$ python -q
>>> import numpy as np
>>> import numpy.linalg as la
>>> np.set_printoptions(precision=1, suppress=True, linewidth=160, floatmode="fixed")
>>> out = np.array([[-2, 1, 0, -2], [-2, -1, 0, -2], [1, 2, -2, 2], [-2, -1, -2, -1]])
>>> out[-1] = out[0]
>>> data = out + 0.3 * np.eye(4)
>>> data
array([[-1.7,  1.0,  0.0, -2.0],
       [-2.0, -0.7,  0.0, -2.0],
       [ 1.0,  2.0, -1.7,  2.0],
       [-2.0,  1.0,  0.0, -1.7]])
>>> cov = data.T @ data
>>> np.round(np.trace(cov), 1), round(float((data ** 2).sum()), 1)
(np.float64(36.2), 36.2)
>>> (data @ data.T).shape
(4, 4)
>>> la.matrix_rank(cov)
np.int64(4)
>>> rng = np.random.default_rng(64)
>>> out = data + rng.integers(-2, 3, (4, 2)) @ rng.integers(-2, 3, (2, 4))
>>> out
array([[-1.7,  5.0,  2.0,  0.0],
       [-2.0,  3.3,  4.0, -6.0],
       [ 1.0, -4.0, -5.7,  2.0],
       [-2.0, -5.0, -5.0,  1.3]])
>>> np.abs(out - data).sum(axis=1)
array([ 8.0, 12.0, 10.0, 14.0])
>>> out - data
array([[ 0.0,  4.0,  2.0,  2.0],
       [ 0.0,  4.0,  4.0, -4.0],
       [ 0.0, -6.0, -4.0,  0.0],
       [ 0.0, -6.0, -5.0,  3.0]])
>>> round(la.det(data), 1)
np.float64(-3.4)
>>> np.trace(data)
np.float64(-5.8)
>>> la.matrix_power(data, 2)
array([[  4.9,  -4.4,   0.0,   4.8],
       [  8.8,  -3.5,   0.0,   8.8],
       [-11.4,  -1.8,   2.9, -12.8],
       [  4.8,  -4.4,   0.0,   4.9]])
>>> np.sort(np.abs(la.eigvals(data)))
array([0.3, 1.7, 2.6, 2.6])
>>> (data + data.T) / 2
array([[-1.7, -0.5,  0.5, -2.0],
       [-0.5, -0.7,  1.0, -0.5],
       [ 0.5,  1.0, -1.7,  1.0],
       [-2.0, -0.5,  1.0, -1.7]])
